In [1]: import numpy as np

In [2]: from numpy import linalg as LA

In [3]: np.set_printoptions(precision=2, suppress=True, linewidth=160, floatmode="fixed")

In [4]: def rd(a):
   ...:     return np.round(a, 2) + 0
   ...: 

In [5]: E = np.loadtxt("arr.csv", delimiter=",")

In [6]: E
Out[6]: 
array([[ 1.00,  2.00,  0.00,  0.00,  1.00,  2.00,  1.00,  0.00,  2.00,  1.00,  2.00],
       [ 2.00,  3.00,  1.00,  1.00,  2.00,  3.00,  2.00,  1.00,  3.00,  2.00,  3.00],
       [ 0.00,  1.00, -1.00, -1.00,  0.00,  1.00,  0.00, -1.00,  1.00,  0.00,  1.00],
       [-1.00,  0.00, -2.00, -2.00, -1.00,  0.00, -1.00, -2.00,  0.00, -1.00,  0.00],
       [ 2.00,  3.00,  1.00,  1.00,  2.00,  3.00,  2.00,  1.00,  3.00,  2.00,  3.00],
       [ 0.00,  1.00, -1.00, -1.00,  0.00,  1.00,  0.00, -1.00,  1.00,  0.00,  1.00],
       [ 2.00,  3.00,  1.00,  1.00,  2.00,  3.00,  2.00,  1.00,  3.00,  2.00,  3.00],
       [ 3.00,  4.00,  2.00,  2.00,  3.00,  4.00,  3.00,  2.00,  4.00,  3.00,  4.00]])

In [7]: U, s, Vt = LA.svd(E, full_matrices=False)

In [8]: (s > 1e-8).sum()
Out[8]: np.int64(2)

In [9]: rd(U.T @ U)
Out[9]: 
array([[1.00, 0.00, 0.00, 0.00, 0.00, 0.00, 0.00, 0.00],
       [0.00, 1.00, 0.00, 0.00, 0.00, 0.00, 0.00, 0.00],
       [0.00, 0.00, 1.00, 0.00, 0.00, 0.00, 0.00, 0.00],
       [0.00, 0.00, 0.00, 1.00, 0.00, 0.00, 0.00, 0.00],
       [0.00, 0.00, 0.00, 0.00, 1.00, 0.00, 0.00, 0.00],
       [0.00, 0.00, 0.00, 0.00, 0.00, 1.00, 0.00, 0.00],
       [0.00, 0.00, 0.00, 0.00, 0.00, 0.00, 1.00, 0.00],
       [0.00, 0.00, 0.00, 0.00, 0.00, 0.00, 0.00, 1.00]])

In [10]: np.allclose(U * s @ Vt, E)
Out[10]: True

In [11]: rd(s / s[0])
Out[11]: array([1.00, 0.29, 0.00, 0.00, 0.00, 0.00, 0.00, 0.00])

In [12]: rd(U.T @ E @ Vt.T)
Out[12]: 
array([[17.35,  0.00,  0.00,  0.00,  0.00,  0.00,  0.00,  0.00],
       [ 0.00,  5.10,  0.00,  0.00,  0.00,  0.00,  0.00,  0.00],
       [ 0.00,  0.00,  0.00,  0.00,  0.00,  0.00,  0.00,  0.00],
       [ 0.00,  0.00,  0.00,  0.00,  0.00,  0.00,  0.00,  0.00],
       [ 0.00,  0.00,  0.00,  0.00,  0.00,  0.00,  0.00,  0.00],
       [ 0.00,  0.00,  0.00,  0.00,  0.00,  0.00,  0.00,  0.00],
       [ 0.00,  0.00,  0.00,  0.00,  0.00,  0.00,  0.00,  0.00],
       [ 0.00,  0.00,  0.00,  0.00,  0.00,  0.00,  0.00,  0.00]])

In [13]: U.shape, s.shape, Vt.shape
Out[13]: ((8, 8), (8,), (8, 11))

In [14]: rd(np.abs(Vt[0]))
Out[14]: array([0.27, 0.40, 0.15, 0.15, 0.27, 0.40, 0.27, 0.15, 0.40, 0.27, 0.40])
